>>> import numpy as np
>>> np.set_printoptions(precision=1, suppress=True, linewidth=160, legacy="1.25")
>>> def rnd(a):
...     return np.round(a, 1) + 0
... 
>>> E = np.load("layer9.npy")
>>> print(E)
[[ 0  3  1 -1  2]
 [ 0  3  1 -1  3]
 [ 1  2 -2 -3 -2]
 [-1 -3 -1  2  0]
 [ 3  3 -1 -3  2]
 [ 2 -1 -2  0  3]
 [ 3 -3 -1  1  1]
 [-3 -1  0 -1  1]
 [-2  0 -1  0  0]
 [-1  0  2 -3 -3]
 [ 0  9  3 -3  8]]
>>> O, Rm = np.linalg.qr(E)
>>> print(rnd(np.abs(np.diag(Rm))))
[ 6.2 11.4  3.8  4.4  6.3]
>>> print(rnd(np.trace(O @ O.T)))
5.0
>>> print(rnd(Rm))
[[ -6.2  -1.    1.8   0.8  -2.1]
 [  0.  -11.4  -3.1   4.8  -7. ]
 [  0.    0.    3.8   0.7   0. ]
 [  0.    0.    0.   -4.4  -3.5]
 [  0.    0.    0.    0.   -6.3]]
>>> print(rnd(O @ Rm))
[[ 0.  3.  1. -1.  2.]
 [ 0.  3.  1. -1.  3.]
 [ 1.  2. -2. -3. -2.]
 [-1. -3. -1.  2.  0.]
 [ 3.  3. -1. -3.  2.]
 [ 2. -1. -2.  0.  3.]
 [ 3. -3. -1.  1.  1.]
 [-3. -1.  0. -1.  1.]
 [-2.  0. -1.  0.  0.]
 [-1.  0.  2. -3. -3.]
 [ 0.  9.  3. -3.  8.]]
>>> F = np.array([[3, -3, -3, 1, 0, -1, -1],
...     [1, 3, 0, 1, 2, 2, -2],
...     [0, -2, 0, -1, 1, 1, 2],
...     [3, -2, 3, -2, -2, -3, -2],
...     [1, -1, -2, 3, 3, -3, -2],
...     [-1, 0, 3, 3, 1, 1, 1],
...     [0, -2, 2, -3, -1, 1, -1]])
>>> print(F)
[[ 3 -3 -3  1  0 -1 -1]
 [ 1  3  0  1  2  2 -2]
 [ 0 -2  0 -1  1  1  2]
 [ 3 -2  3 -2 -2 -3 -2]
 [ 1 -1 -2  3  3 -3 -2]
 [-1  0  3  3  1  1  1]
 [ 0 -2  2 -3 -1  1 -1]]
>>> print(rnd(F.mean(axis=0)))
[ 1.  -1.   0.4  0.3  0.6 -0.3 -0.7]
>>> print(np.linalg.matrix_rank(F))
7
>>> print(F.sum(axis=1))
[-4  7  1 -5 -1  8 -4]
>>> t3 = np.stack([F, 4 * F, F[::-1]])
>>> print(t3.shape)
(3, 7, 7)
>>> print(np.linalg.matrix_rank(t3))
[7 7 7]
>>> print(np.linalg.matrix_rank(t3.reshape(3, -1)))
2
>>> print(rnd(np.linalg.norm(t3, axis=(1, 2))))
[13.6 54.6 13.6]
>>> vec = np.array([-2, -3, 3, 0, -3, 2, 1])
>>> y = F @ vec
>>> print(y)
[ -9 -15   7   7 -22  11  16]
>>> print(rnd(np.linalg.solve(F, y)))
[-2. -3.  3.  0. -3.  2.  1.]
>>> print(rnd(np.linalg.solve(F.T, F[0])))
[1. 0. 0. 0. 0. 0. 0.]
>>> O, Rm = np.linalg.qr(F)
>>> print(O.shape, Rm.shape)
(7, 7) (7, 7)
>>> print(rnd(np.abs(np.diag(Rm))))
[4.6 4.8 5.8 5.2 2.7 3.6 2.3]
>>> vec = np.array([3, 0, 2, 0, 1, 2, 1])
>>> print(F @ (2 * vec))
[  0  14  10  10 -12  14   8]
>>> print(F @ np.eye(7)[6])
[-1. -2.  2. -2. -2.  1. -1.]
>>> print(F @ np.ones(7))
[-4.  7.  1. -5. -1.  8. -4.]
>>> W0 = np.loadtxt("run19.csv", delimiter=",")
>>> print(W0)
[[-11.7  -6.  -12.3   1.2  -8.6]
 [ 12.4   4.1   8.2   9.2   8.7]
 [-14.2  13.    3.9  -3.2  -2. ]
 [ -3.2  16.8   2.5  -3.9   9.2]
 [ -7.2 -11.2   7.    3.4  12.7]
 [  1.9 -14.1   1.2  11.1  -8.5]
 [ -0.6  -6.8   5.5  15.9   8.5]
 [-17.8  -2.7   4.1   6.3  -4.5]
 [ -2.9   5.5  -4.6  14.6  11.3]
 [ 15.   -2.5   7.1   7.9   7.4]
 [  0.3  18.5   0.    6.3   4.5]
 [ 17.8  -8.4   2.   -2.4   1.4]
 [ -4.9  16.7  -6.4  -3.3  -6.8]
 [ -4.4   4.5  -0.7  -9.8  16.2]
 [  3.7   8.   -4.4 -16.2  -6.3]
 [  8.8 -10.1   7.9   4.6 -11.7]
 [  2.9 -16.3   2.2   9.    6.5]]
>>> def softmax(z):
...     e = np.exp(z - z.max(axis=-1, keepdims=True))
...     return e / e.sum(axis=-1, keepdims=True)
... 
>>> print(rnd(softmax(W0[5] + 2)))
[0. 0. 0. 1. 0.]
>>> print(rnd(softmax(W0).sum(axis=1)))
[1. 1. 1. 1. 1. 1. 1. 1. 1. 1. 1. 1. 1. 1. 1. 1. 1.]
>>> print(rnd(softmax(W0[5])))
[0. 0. 0. 1. 0.]
>>> print(rnd(softmax(10 * W0[5])))
[0. 0. 0. 1. 0.]
>>> scores = W0 @ W0.T / np.sqrt(5)
>>> print(rnd(softmax(scores)[5] @ W0))
[  1.9 -14.1   1.2  11.1  -8.5]
